In [1]: import numpy as np

In [2]: np.set_printoptions(precision=2, suppress=True, linewidth=160)

In [3]: M = np.load("run6.npy")

In [4]: M
Out[4]: 
array([[-2,  2,  0],
       [-6,  6,  0],
       [ 4, -4,  0],
       [ 4, -4,  0]])

In [5]: left, sig, Vh = np.linalg.svd(M)

In [6]: V = Vh[:(sig > 1e-8).sum()]

In [7]: rng = np.random.default_rng(96)

In [8]: vec = M[2] + 2 * M[0] + rng.integers(2) * np.eye(3)[0]

In [9]: vec
Out[9]: array([1., 0., 0.])

In [10]: np.linalg.matrix_rank(np.vstack([M, vec]))
Out[10]: np.int64(2)

In [11]: round(float(np.linalg.norm(vec - V.T @ V @ vec)), 2)
Out[11]: 0.71

In [12]: np.diag(V.T @ V)
Out[12]: array([0.5, 0.5, 0. ])

In [13]: V.T @ V
Out[13]: 
array([[ 0.5, -0.5,  0. ],
       [-0.5,  0.5,  0. ],
       [ 0. ,  0. ,  0. ]])

In [14]: np.allclose(V.T @ V @ vec, vec)
Out[14]: False

In [15]: F = np.load("a.npy")

In [16]: F
Out[16]: 
array([[-2.7,  1. , -3. ],
       [ 1. ,  3.3,  3. ],
       [-3. ,  1. , -2.7]])

In [17]: vec = np.array([0, 0, -1])

In [18]: rhs = F @ vec

In [19]: rhs
Out[19]: array([ 3. , -3. ,  2.7])

In [20]: np.linalg.solve(F, rhs)
Out[20]: array([-0.,  0., -1.])

In [21]: np.linalg.solve(F, rhs + F[:, 1])
Out[21]: array([-0.,  1., -1.])

In [22]: np.round(np.linalg.solve(F, 3 * rhs), 2) + 0
Out[22]: array([ 0.,  0., -3.])

In [23]: np.round(np.linalg.solve(F, F[:, 0]), 2) + 0
Out[23]: array([1., 0., 0.])

In [24]: Y = F / np.sqrt((F ** 2).mean(axis=1, keepdims=True))

In [25]: np.linalg.matrix_rank(Y) == np.linalg.matrix_rank(F)
Out[25]: np.True_

In [26]: A = np.array([[0.8, -22.0], [0.6, 8.0]])

In [27]: T = np.stack([A, -3 * A, A[::-1]])

In [28]: np.linalg.norm(T, axis=(1, 2))
Out[28]: array([23.43, 70.29, 23.43])

In [29]: np.linalg.matrix_rank(T)
Out[29]: array([2, 2, 2])

In [30]: np.linalg.det(T)
Out[30]: array([ 19.6, 176.4, -19.6])

In [31]: (T @ A.T).shape
Out[31]: (3, 2, 2)

In [32]: T.shape
Out[32]: (3, 2, 2)

In [33]: data = np.loadtxt("arr.csv", delimiter=",")

In [34]: data
Out[34]: 
array([[-0.31, -0.19, -0.93],
       [-0.19,  0.97, -0.13],
       [-0.93, -0.13,  0.33]])

In [35]: Y = np.linalg.inv(data)

In [36]: np.linalg.det(data) * Y
Out[36]: 
array([[ 0.31,  0.19,  0.93],
       [ 0.19, -0.97,  0.13],
       [ 0.93,  0.13, -0.33]])

In [37]: round(np.linalg.det(data) * np.linalg.det(Y), 2)
Out[37]: np.float64(1.0)

In [38]: np.linalg.inv(Y)
Out[38]: 
array([[-0.31, -0.19, -0.93],
       [-0.19,  0.97, -0.13],
       [-0.93, -0.13,  0.33]])

In [39]: np.allclose(Y, data.T)
Out[39]: True

In [40]: Y
Out[40]: 
array([[-0.31, -0.19, -0.93],
       [-0.19,  0.97, -0.13],
       [-0.93, -0.13,  0.33]])

In [41]: np.round(data @ Y, 2) + 0
Out[41]: 
array([[1., 0., 0.],
       [0., 1., 0.],
       [0., 0., 1.]])

In [42]: (np.abs(Y) > 1e-9).astype(int)
Out[42]: 
array([[1, 1, 1],
       [1, 1, 1],
       [1, 1, 1]])

In [43]: K = np.load("sample1.npy")

In [44]: K
Out[44]: 
array([[ -2.7 ,  -2.03,  19.71],
       [ 12.81, -14.86,  -3.89],
       [-18.48,  -0.32,   7.64],
       [-18.86,   3.64,  -5.59],
       [-14.48,  -5.28,  12.75],
       [ -6.66,   6.68, -17.63],
       [  7.05,  18.7 ,  -0.77],
       [-16.35,  -4.44, -10.63],
       [  9.48,  -7.21,  16.07],
       [-13.38,  11.89,   8.93],
       [  0.96,  -3.98,  19.58],
       [ 19.2 ,  -4.36,   3.51]])

In [45]: lab = K[:, 0] > np.median(K[:, 0])

In [46]: u = K[lab].mean(axis=0) - K[~lab].mean(axis=0)

In [47]: (((K - K.mean(axis=0)) @ u > 0) == lab).mean()
Out[47]: np.float64(1.0)

In [48]: u
Out[48]: array([22.5 , -4.32,  9.79])
